$ python -q
>>> import numpy as np
>>> np.set_printoptions(precision=3, suppress=True, linewidth=100)
>>> M = np.loadtxt("w.csv", delimiter=",")
>>> print(M)
[[22.  0. 32.  0. 22. 31.]
 [19.  1. 27.  0. 15. 26.]
 [12.  8. 16.  0.  7. 18.]
 [ 9.  0.  9.  0.  9.  8.]
 [27.  1. 41.  0. 25. 40.]
 [ 0.  0.  0.  0.  1.  0.]
 [15.  1. 20.  0. 10. 19.]
 [23. 17. 37.  0. 15. 42.]
 [14.  6. 19.  0. 16. 21.]
 [ 6. 22.  8.  0.  1. 16.]
 [ 6.  6.  5.  0.  6.  7.]
 [33. 25. 56.  0. 25. 64.]
 [ 8. 14. 10.  0.  6. 15.]
 [ 2.  6.  0.  0.  1.  0.]
 [10. 22. 15.  0.  6. 23.]
 [24.  8. 37.  0. 22. 39.]
 [12.  0. 14.  0. 16. 13.]
 [12.  8. 16.  0.  7. 18.]
 [18. 16. 28.  0. 12. 33.]
 [18. 16. 28.  0. 12. 33.]
 [14.  6. 19.  0. 16. 21.]
 [ 9.  0.  9.  0.  9.  8.]
 [21.  9. 32.  0. 15. 34.]
 [13. 15. 19.  0.  9. 24.]
 [16. 24. 26.  0.  7. 34.]
 [19.  7. 28.  0. 19. 30.]
 [20. 24. 33.  0. 12. 41.]
 [23.  1. 34.  0. 20. 33.]
 [ 7.  7.  7.  0.  4.  9.]
 [31. 17. 51.  0. 25. 56.]
 [20. 24. 33.  0. 12. 41.]
 [19.  7. 28.  0. 19. 30.]
 [15.  7. 21.  0. 14. 23.]
 [26. 16. 42.  0. 22. 47.]
 [16.  8. 23.  0. 12. 25.]
 [ 6.  6.  5.  0.  6.  7.]
 [ 4. 14.  3.  0.  1.  8.]
 [ 8.  0.  7.  0. 11.  6.]
 [ 5.  0.  2.  0.  4.  1.]
 [23. 23. 38.  0. 19. 46.]
 [33. 25. 56.  0. 25. 64.]
 [16.  8. 23.  0. 12. 25.]]
>>> # rows 2 and 17 are equal
>>> x0 = np.array([2, 3, 2, 3, 0, 0])
>>> h1 = np.maximum(M @ x0, 0)
>>> print(np.flatnonzero(h1 > 1e-9))
[ 0  1  2  3  4  6  7  8  9 10 11 12 13 14 15 16 17 18 19 20 21 22 23 24 25 26 27 28 29 30 31 32 33
 34 35 36 37 38 39 40 41]
>>> print(h1)
[108.  95.  80.  36. 139.   0.  73. 171.  84.  94.  40. 253.  78.  22. 116. 146.  52.  80. 140.
 140.  84.  36. 133. 109. 156. 115. 178. 117.  49. 215. 178. 115.  93. 184. 102.  40.  56.  30.
  14. 191. 253. 102.]
>>> left, sig, VT = np.linalg.svd(M)
>>> evecs = VT[:(sig > 1e-8).sum()]
>>> rng = np.random.default_rng(343439)
>>> x0 = M[27] + 4 * M[16] + rng.integers(2) * np.eye(6)[2]
>>> print(x0)
[71.  1. 91.  0. 84. 85.]
>>> print(np.linalg.matrix_rank(np.vstack([M, x0])))
5
>>> print(np.round(np.diag(evecs.T @ evecs), 3) + 0)
[1. 1. 1. 0. 1. 1.]
>>> print(np.allclose(evecs.T @ evecs @ x0, x0))
True
>>> Y = M / np.sqrt((M ** 2).mean(axis=1, keepdims=True))
>>> print(np.linalg.matrix_rank(Y) == np.linalg.matrix_rank(M))
True
>>> left, sig, VT = np.linalg.svd(M)
>>> print(np.argmax(sig[:-1] / (sig[1:] + 1e-6)) + 1)
5
>>> Y = left[:, :5] @ np.diag(sig[:5]) @ VT[:5]
>>> print(np.linalg.matrix_rank(M, rtol=0.05))
3
>>> print(np.linalg.matrix_rank(Y))
5
>>> K = np.load("block9.npy")
>>> print(K)
[[ 2  3 -2 -2  1  0 -2 -1 -1 -3  3]
 [ 3  2  3 -2 -2  1  0 -2 -1 -1 -3]
 [-2  3  2  3 -2 -2  1  0 -2 -1 -1]
 [-2 -2  3  2  3 -2 -2  1  0 -2 -1]
 [ 1 -2 -2  3  2  3 -2 -2  1  0 -2]
 [ 0  1 -2 -2  3  2  3 -2 -2  1  0]
 [-2  0  1 -2 -2  3  2  3 -2 -2  1]
 [-1 -2  0  1 -2 -2  3  2  3 -2 -2]
 [-1 -1 -2  0  1 -2 -2  3  2  3 -2]
 [-3 -1 -1 -2  0  1 -2 -2  3  2  3]
 [ 3 -3 -1 -1 -2  0  1 -2 -2  3  2]]
>>> # equal to its transpose
>>> blk = np.stack([K, 3 * K, K[::-1]])
>>> print(blk.sum(axis=0))
[[ 11   9  -9  -9   2   0  -7  -6  -6  -9  14]
 [  9   7  11 -10  -8   5  -2 -10  -1  -2  -9]
 [ -9  11   6  12  -7 -10   2   3  -6  -1  -6]
 [ -9 -10  12   9  10 -10  -5   6   3 -10  -6]
 [  2  -8  -7  10   6  15  -6  -5   2  -2  -7]
 [  0   5 -10 -10  15  10  15 -10 -10   5   0]
 [ -7  -2   2  -5  -6  15   6  10  -7  -8   2]
 [ -6 -10   3   6  -5 -10  10   9  12 -10  -9]
 [ -6  -1  -6   3   2 -10  -7  12   6  11  -9]
 [ -9  -2  -1 -10  -2   5  -8 -10  11   7   9]
 [ 14  -9  -6  -6  -7   0   2  -9  -9   9  11]]
>>> print((blk @ K.T).shape)
(3, 11, 11)
>>> print(np.linalg.norm(blk, axis=(1, 2)))
[21.954 65.863 21.954]
>>> x0 = np.array([0, 3, 3, -3, 1, 0, 3, 1, -1, -1, 3])
>>> h1 = np.maximum(K @ x0, 0)
>>> print(np.maximum(K @ x0, 0) - np.maximum(-K @ x0, 0))
[ 16  10   7  -6 -34  14  23  -7 -22  -4  -5]
>>> print(np.tanh(K @ x0))
[ 1.     1.     1.    -1.    -1.     1.     1.    -1.    -1.    -0.999 -1.   ]
>>> print(K.T @ h1)
[   2  103    7 -105  -22   93   63    5 -114  -97   34]
>>> r0 = np.array([1, 2, 2, 2, 3, 2, 0, 3, 0, 2])
>>> m1 = np.outer(rng.normal(size=15), r0) + 0.02 * rng.normal(size=(15, 10))
>>> print(m1)
[[ 0.319  0.651  0.636  0.671  0.965  0.607 -0.01   1.022 -0.003  0.626]
 [-1.746 -3.49  -3.502 -3.533 -5.268 -3.526  0.002 -5.265  0.021 -3.483]
 [-0.568 -1.102 -1.112 -1.133 -1.673 -1.127 -0.047 -1.648 -0.015 -1.076]
 [-0.229 -0.413 -0.405 -0.397 -0.576 -0.421  0.032 -0.608 -0.009 -0.392]
 [-0.593 -1.153 -1.162 -1.156 -1.687 -1.158 -0.01  -1.688 -0.045 -1.136]
 [ 0.232  0.519  0.521  0.463  0.799  0.507  0.016  0.716 -0.015  0.492]
 [-0.222 -0.403 -0.41  -0.419 -0.636 -0.415 -0.012 -0.6   -0.023 -0.399]
 [ 0.628  1.218  1.173  1.184  1.783  1.165 -0.012  1.806 -0.005  1.159]
 [-1.471 -2.932 -2.924 -2.943 -4.421 -2.939 -0.007 -4.392  0.018 -2.945]
 [ 1.224  2.403  2.438  2.385  3.59   2.437  0.011  3.58   0.006  2.413]
 [ 0.412  0.787  0.832  0.813  1.223  0.817  0.017  1.228 -0.002  0.817]
 [-0.362 -0.679 -0.694 -0.676 -1.049 -0.695 -0.02  -1.028  0.019 -0.69 ]
 [ 1.18   2.377  2.367  2.379  3.508  2.362 -0.015  3.553 -0.008  2.38 ]
 [-0.783 -1.576 -1.559 -1.56  -2.338 -1.567  0.001 -2.312  0.036 -1.569]
 [-1.217 -2.514 -2.507 -2.51  -3.745 -2.504  0.003 -3.728 -0.023 -2.509]]
>>> print(np.linalg.matrix_rank(m1, rtol=0.1))
1
>>> print(np.argsort(-np.linalg.norm(m1, axis=0).round(6), kind="stable")[:3])
[4 7 5]
>>> print(np.linalg.cond(m1) > 100)
True
